% ipython --no-banner

In [1]: import numpy as np

In [2]: np.set_printoptions(suppress=True, linewidth=160)

In [3]: def tidy(a):
   ...:     return np.round(a, 2) + 0
   ...: 

In [4]: rng = np.random.default_rng(4330)

In [5]: theta = rng.uniform(0, 2 * np.pi, 28)

In [6]: O, _ = np.linalg.qr(np.array([[0.4, 1.3],
   ...:     [1.8, -0.1],
   ...:     [0.9, -1.4],
   ...:     [0.0, 0.2],
   ...:     [-0.4, 0.0],
   ...:     [-1.0, 1.0],
   ...:     [-0.4, -1.3],
   ...:     [0.8, -0.7]]))

In [7]: feats = 3 * np.c_[np.cos(theta), np.sin(theta)] @ O.T

In [8]: tidy(feats)
Out[8]: 
array([[-1.75, -0.8 ,  1.21, -0.24,  0.2 , -0.68,  1.75,  0.43],
       [ 0.18,  2.04,  1.3 , -0.04, -0.45, -1.33, -0.18,  1.04],
       [-1.3 , -2.15, -0.23, -0.12,  0.49,  0.6 ,  1.3 , -0.55],
       [-0.23, -2.07, -1.27,  0.03,  0.46,  1.31,  0.23, -1.03],
       [-1.43, -2.06, -0.03, -0.15,  0.47,  0.45,  1.43, -0.43],
       [-0.55,  1.49,  1.65, -0.13, -0.32, -1.46,  0.55,  1.1 ],
       [-1.1 , -2.23, -0.5 , -0.09,  0.5 ,  0.8 ,  1.1 , -0.69],
       [-1.08,  0.85,  1.72, -0.19, -0.17, -1.38,  1.08,  1.01],
       [ 0.45, -1.59, -1.61,  0.12,  0.34,  1.46, -0.45, -1.1 ],
       [ 0.8 ,  2.24,  0.81,  0.05, -0.5 , -1.03, -0.8 ,  0.85],
       [-0.59, -2.2 , -1.  , -0.01,  0.49,  1.15,  0.59, -0.93],
       [ 0.32, -1.7 , -1.56,  0.11,  0.37,  1.44, -0.32, -1.1 ],
       [ 1.76,  1.37, -0.81,  0.22, -0.33,  0.28, -1.76, -0.12],
       [-1.1 ,  0.81,  1.72, -0.19, -0.16, -1.37,  1.1 ,  1.  ],
       [ 1.76,  0.84, -1.19,  0.24, -0.21,  0.66, -1.76, -0.41],
       [ 1.  , -0.96, -1.72,  0.18,  0.19,  1.4 , -1.  , -1.03],
       [ 0.05,  1.97,  1.38, -0.06, -0.43, -1.37, -0.05,  1.07],
       [ 0.53, -1.51, -1.64,  0.13,  0.32,  1.46, -0.53, -1.1 ],
       [ 1.15, -0.74, -1.72,  0.2 ,  0.14,  1.35, -1.15, -0.98],
       [ 1.12, -0.79, -1.72,  0.2 ,  0.15,  1.36, -1.12, -0.99],
       [-1.2 ,  0.66,  1.71, -0.2 , -0.12, -1.33,  1.2 ,  0.96],
       [-1.69, -0.48,  1.38, -0.24,  0.13, -0.86,  1.69,  0.57],
       [-1.31,  0.48,  1.68, -0.21, -0.08, -1.27,  1.31,  0.91],
       [-1.37,  0.36,  1.66, -0.22, -0.06, -1.24,  1.37,  0.88],
       [-1.33,  0.44,  1.68, -0.22, -0.07, -1.27,  1.33,  0.9 ],
       [ 1.78,  1.13, -1.  ,  0.23, -0.28,  0.47, -1.78, -0.26],
       [-0.66,  1.38,  1.68, -0.15, -0.29, -1.46,  0.66,  1.09],
       [ 0.95,  2.25,  0.67,  0.07, -0.51, -0.93, -0.95,  0.78]])

In [9]: Xs = feats - feats.mean(axis=0)

In [10]: vecs = np.linalg.svd(Xs)[2][:2]

In [11]: other = Xs - Xs @ vecs.T @ vecs

In [12]: tidy((Xs @ vecs.T).std(axis=0))
Out[12]: array([2.41, 1.76])

In [13]: tidy(other.std(axis=0))
Out[13]: array([0., 0., 0., 0., 0., 0., 0., 0.])

In [14]: tidy(np.cov(Xs @ vecs.T, rowvar=False))
Out[14]: 
array([[6.  , 0.  ],
       [0.  , 3.23]])
